>>> import numpy as np
>>> import numpy.linalg as la
>>> np.set_printoptions(suppress=True, linewidth=160)
>>> def tidy(a):
...     return np.round(a, 3) + 0
... 
>>> mat = np.loadtxt("mat.csv", delimiter=",")
>>> mat
array([[-9.,  0., -3.,  0.],
       [ 0., -3.,  0., -1.],
       [-6.,  0.,  0.,  0.],
       [ 0., -2.,  0.,  0.]])
>>> # splits into 2 blocks
>>> f = np.array([0, 2, 0, -1])
>>> Y = mat + np.outer(f, np.eye(4)[1])
>>> la.matrix_rank(Y - mat)
np.int64(1)
>>> Y
array([[-9.,  0., -3.,  0.],
       [ 0., -1.,  0., -1.],
       [-6.,  0.,  0.,  0.],
       [ 0., -3.,  0.,  0.]])
>>> la.matrix_rank(la.inv(Y) - la.inv(mat), tol=1e-8)
np.int64(1)
>>> np.flatnonzero(la.matrix_power((Y != 0) + (Y.T != 0) + np.eye(4), 4)[1])
array([1, 3])
>>> Y @ Y
array([[99.,  0., 27.,  0.],
       [ 0.,  4.,  0.,  1.],
       [54.,  0., 18.,  0.],
       [ 0.,  3.,  0.,  3.]])
>>> tidy(np.sort(la.eigvals(Y).real))
array([-10.685,  -2.303,   1.303,   1.685])
>>> F = np.loadtxt("run10.csv", delimiter=",")
>>> F
array([[ 4.65 , -6.415, -9.574],
       [ 8.501, 11.791, -3.382],
       [17.294, -3.621,  1.634]])
>>> q, evecs = la.qr(F[:, :1])[0], la.qr(F[:, 1:])[0]
>>> s = la.svd(q.T @ evecs, compute_uv=False)
>>> tidy(s)
array([0.227])
>>> (s > 0.9).sum()
np.int64(0)
>>> Y = F / np.sqrt((F ** 2).mean(axis=1, keepdims=True))
>>> la.matrix_rank(Y) == la.matrix_rank(F)
np.True_
>>> tidy(Y[2])
array([ 1.688, -0.353,  0.159])
>>> la.matrix_rank(F - F.mean(axis=1, keepdims=True))
np.int64(2)
>>> q = F.astype(float).copy()
>>> for j in range(3):
...     q[:, j] -= q[:, :j] @ (q[:, :j].T @ q[:, j])
...     q[:, j] /= la.norm(q[:, j])
... 
>>> tidy(q)
array([[ 0.235, -0.468, -0.852],
       [ 0.429,  0.836, -0.342],
       [ 0.872, -0.285,  0.397]])
>>> tidy(q.T @ q)
array([[1., 0., 0.],
       [0., 1., 0.],
       [0., 0., 1.]])
>>> rng = np.random.default_rng(7)
>>> idx = rng.permutation(3)
>>> idx
array([0, 2, 1])
>>> Y = F[idx][:, idx]
>>> np.diag(Y)
array([ 4.65 ,  1.634, 11.791])
>>> Y = la.invert(F)
Traceback (most recent call last):
  File "<python-input-34>", line 1, in <module>
    Y = la.invert(F)
        ^^^^^^^^^
AttributeError: module 'numpy.linalg' has no attribute 'invert'
>>> Y = la.inv(F)
>>> tidy(la.cond(F))
np.float64(2.041)
>>> tidy(Y)
array([[ 0.003,  0.016,  0.049],
       [-0.026,  0.063, -0.024],
       [-0.086, -0.034,  0.04 ]])
>>> tidy(F @ Y)
array([[1., 0., 0.],
       [0., 1., 0.],
       [0., 0., 1.]])
>>> tidy(la.slogdet(F)[0])
np.float64(1.0)
>>> (np.abs(Y) > 1e-9).astype(int)
array([[1, 1, 1],
       [1, 1, 1],
       [1, 1, 1]])
>>> np.allclose(Y, F.T)
False
>>> tidy(la.det(F) * la.det(Y))
np.float64(1.0)
>>> X = np.load("test16.npy")
>>> X
array([[ -0.968,  -3.001,  -0.578,  -0.086],
       [  0.727,  -6.489,  -0.185,   0.882],
       [ -2.925,   0.148,   0.731,   2.602],
       [ -4.731,   3.723,   0.55 ,   0.315],
       [  1.371,   3.739,  -0.087,   1.248],
       [ -1.99 ,   0.683,  -0.096,  -0.414],
       [  2.78 ,  -3.235,   0.763,   0.597],
       [ -0.155, -12.315,   1.179,  -0.806],
       [  1.086, -11.173,  -0.865,   0.087],
       [ -0.45 ,   4.823,  -1.592,   0.243],
       [  5.953,  -7.925,   0.336,  -0.485],
       [ -0.261,   5.019,  -0.672,   0.203],
       [ -2.703,  -4.735,  -0.274,   1.678],
       [ -3.158,  -3.729,   0.018,  -0.766],
       [ -1.603,   1.018,  -0.212,   0.679],
       [  0.143,  -0.068,   0.964,   2.005],
       [ -5.398,  -0.131,   0.27 ,   0.328],
       [ -3.103,  -6.506,   0.167,   0.183],
       [ -1.953,   3.911,  -0.609,   0.051],
       [  1.024,  10.126,  -0.572,  -1.815],
       [  2.244,  -3.047,  -0.105,   2.253],
       [  0.059,   0.14 ,  -0.163,   1.183],
       [ -2.736,   0.935,  -0.008,  -1.509],
       [  0.8  ,  -4.155,   0.148,   0.842]])
>>> Y = X / la.norm(X, axis=1)
Traceback (most recent call last):
  File "<python-input-45>", line 1, in <module>
    Y = X / la.norm(X, axis=1)
        ~~^~~~~~~~~~~~~~~~~~~~
ValueError: operands could not be broadcast together with shapes (24,4) (24,) 
>>> Y = X / la.norm(X, axis=1, keepdims=True)
>>> G = Y @ Y.T
>>> (G - 2 * np.eye(24)).round(6).argmax(axis=1)
array([17, 23, 14, 14, 11, 22, 10,  8,  1, 11,  6,  9, 17, 17,  3, 21,  5,  0,  9, 11,  6, 15,  5,  1])
>>> tidy(np.degrees(np.arccos(np.clip(G[11, 0], -1, 1))))
np.float64(152.525)
>>> tidy(la.norm(Y, axis=1))
array([1., 1., 1., 1., 1., 1., 1., 1., 1., 1., 1., 1., 1., 1., 1., 1., 1., 1., 1., 1., 1., 1., 1., 1.])
>>> basis = X[[6, 11]].astype(float)
>>> for _ in range(6):
...     idx = la.norm(X[:, None] - basis, axis=-1).argmin(axis=1)
...     basis = np.array([X[idx == j].mean(axis=0) for j in range(2)])
... 
>>> idx
array([0, 0, 1, 1, 1, 1, 0, 0, 0, 1, 0, 1, 0, 0, 1, 1, 1, 0, 1, 1, 0, 1, 1, 0])
>>> tidy(basis[1] - basis[0])
array([-1.815,  8.649, -0.17 , -0.004])
>>> tidy(basis)
array([[ 0.318, -6.028,  0.055,  0.398],
       [-1.496,  2.62 , -0.115,  0.394]])
>>> Ac = X - X.mean(axis=0)
>>> Uu, s, VT = la.svd(Ac, full_matrices=False)
>>> np.abs(VT[0]).argmax()
np.int64(1)
>>> tidy(Ac.mean(axis=0))
array([0., 0., 0., 0.])
>>> tidy(s ** 2 / (s ** 2).sum())
array([0.794, 0.164, 0.033, 0.009])
>>> (np.sign(Uu[:, 0]) == np.sign(Uu[0, 0])).astype(int)
array([1, 1, 0, 0, 0, 0, 1, 1, 1, 0, 1, 0, 1, 1, 0, 0, 0, 1, 0, 0, 1, 0, 0, 1])
>>> x = np.array([3, 0, 2, 3])
>>> y = X @ x
>>> tidy(la.pinv(X) @ X)
array([[1., 0., 0., 0.],
       [0., 1., 0., 0.],
       [0., 0., 1., 0.],
       [0., 0., 0., 1.]])
>>> tidy(la.lstsq(X, y)[0])
array([3., 0., 2., 3.])
>>> tidy(la.solve(X.T @ X, X.T @ y))
array([3., 0., 2., 3.])
>>> try:
...     la.solve(X, y)
... except la.LinAlgError as e:
...     print(repr(e))
... 
LinAlgError('Last 2 dimensions of the array must be square')
>>> y = y + 0.3 * rng.normal(size=24)
>>> tidy(y)
array([ -4.4  ,   4.19 ,   0.357, -12.445,   7.701,  -7.002,  11.509,  -0.711,   1.936,  -3.698,  17.108,  -1.797,  -3.632, -11.527,  -3.599,   8.235, -15.24 ,
        -8.813,  -7.477,  -3.588,  12.901,   3.481, -12.704,   5.166])
>>> c, *_ = la.lstsq(X, y)
>>> tidy(X.T @ (y - X @ c))
array([0., 0., 0., 0.])
>>> tidy(la.norm(y - X @ c))
np.float64(1.15)
>>> x = np.array([2, 1, 1, 1])
>>> a = np.maximum(X @ x, 0)
>>> tidy(a)
array([0.   , 0.   , 0.   , 0.   , 7.642, 0.   , 3.685, 0.   , 0.   , 2.574, 3.832, 4.028, 0.   , 0.   , 0.   , 3.187, 0.   , 0.   , 0.   , 9.787, 3.589,
       1.278, 0.   , 0.   ])
>>> tidy(np.tanh(X @ x))
array([-1.   , -1.   , -0.983, -1.   ,  1.   , -0.999,  0.999, -1.   , -1.   ,  0.988,  0.999,  0.999, -1.   , -1.   , -0.938,  0.997, -1.   , -1.   , -0.503,
        1.   ,  0.998,  0.856, -1.   , -0.916])
>>> np.flatnonzero(a > 1e-9)
array([ 4,  6,  9, 10, 11, 15, 19, 20, 21])
>>> X * (a > 1e-9)[:, None]
array([[-0.   , -0.   , -0.   , -0.   ],
       [ 0.   , -0.   , -0.   ,  0.   ],
       [-0.   ,  0.   ,  0.   ,  0.   ],
       [-0.   ,  0.   ,  0.   ,  0.   ],
       [ 1.371,  3.739, -0.087,  1.248],
       [-0.   ,  0.   , -0.   , -0.   ],
       [ 2.78 , -3.235,  0.763,  0.597],
       [-0.   , -0.   ,  0.   , -0.   ],
       [ 0.   , -0.   , -0.   ,  0.   ],
       [-0.45 ,  4.823, -1.592,  0.243],
       [ 5.953, -7.925,  0.336, -0.485],
       [-0.261,  5.019, -0.672,  0.203],
       [-0.   , -0.   , -0.   ,  0.   ],
       [-0.   , -0.   ,  0.   , -0.   ],
       [-0.   ,  0.   , -0.   ,  0.   ],
       [ 0.143, -0.068,  0.964,  2.005],
       [-0.   , -0.   ,  0.   ,  0.   ],
       [-0.   , -0.   ,  0.   ,  0.   ],
       [-0.   ,  0.   , -0.   ,  0.   ],
       [ 1.024, 10.126, -0.572, -1.815],
       [ 2.244, -3.047, -0.105,  2.253],
       [ 0.059,  0.14 , -0.163,  1.183],
       [-0.   ,  0.   , -0.   , -0.   ],
       [ 0.   , -0.   ,  0.   ,  0.   ]])
>>> A = np.load("m.npy")
>>> tidy(A)
array([[  3.13 ,  -7.482,  18.281,   0.178],
       [ -5.092,   1.97 ,  17.798,   7.309],
       [ 11.344, -12.1  ,  -3.717, -10.54 ],
       [ -5.494,   9.77 , -16.418,   2.193],
       [ 11.331, -13.242,   1.671,  -9.667],
       [ -7.133,   4.719,  15.804,   8.78 ],
       [  0.639,   3.427, -19.352,  -3.653],
       [  2.524,   1.227, -19.09 ,  -5.264],
       [  9.107,  -7.652, -12.593,  -9.997],
       [-11.449,  12.743,   1.28 ,  10.242],
       [  2.855,   0.829, -18.987,  -5.537],
       [-10.667,  10.4  ,   8.053,  10.639],
       [ 11.202, -13.361,   2.912,  -9.355],
       [  5.54 ,  -2.555, -17.445,  -7.645],
       [  9.571,  -8.407, -11.532, -10.234],
       [-11.054,  13.419,  -3.966,   9.057],
       [-10.931,  10.967,   6.808,  10.671],
       [ 11.   , -13.428,   4.293,  -8.958],
       [ -1.54 ,   5.828, -18.995,  -1.686],
       [  9.744,  -8.699, -11.089, -10.315],
       [ -9.288,  12.791, -10.398,   6.481],
       [  9.682, -13.02 ,   9.374,  -6.99 ],
       [ -9.541,   8.357,  11.607,  10.219],
       [ -2.527,   6.865, -18.599,  -0.757],
       [ -6.722,  10.859, -14.989,   3.498],
       [ 10.743, -10.556,  -7.725, -10.653]])
>>> x = np.array([1, -2, 1, -1])
>>> a = np.maximum(A @ x, 0)
>>> tidy(np.maximum(A @ (3 * x), 0))
array([108.588,   4.373, 127.099,   0.   , 147.463,   0.   ,   0.   ,   0.   ,  65.442,   0.   ,   0.   ,   0.   , 150.573,   2.548,  75.258,   0.   ,   0.   ,
       153.324,   0.   ,  79.108,   0.   , 156.26 ,   0.   ,   0.   ,   0.   , 104.35 ])
>>> tidy(np.tanh(A @ x))
array([ 1.   ,  0.897,  1.   , -1.   ,  1.   , -1.   , -1.   , -1.   ,  1.   , -1.   , -1.   , -1.   ,  1.   ,  0.691,  1.   , -1.   , -1.   ,  1.   , -1.   ,
        1.   , -1.   ,  1.   , -1.   , -1.   , -1.   ,  1.   ])
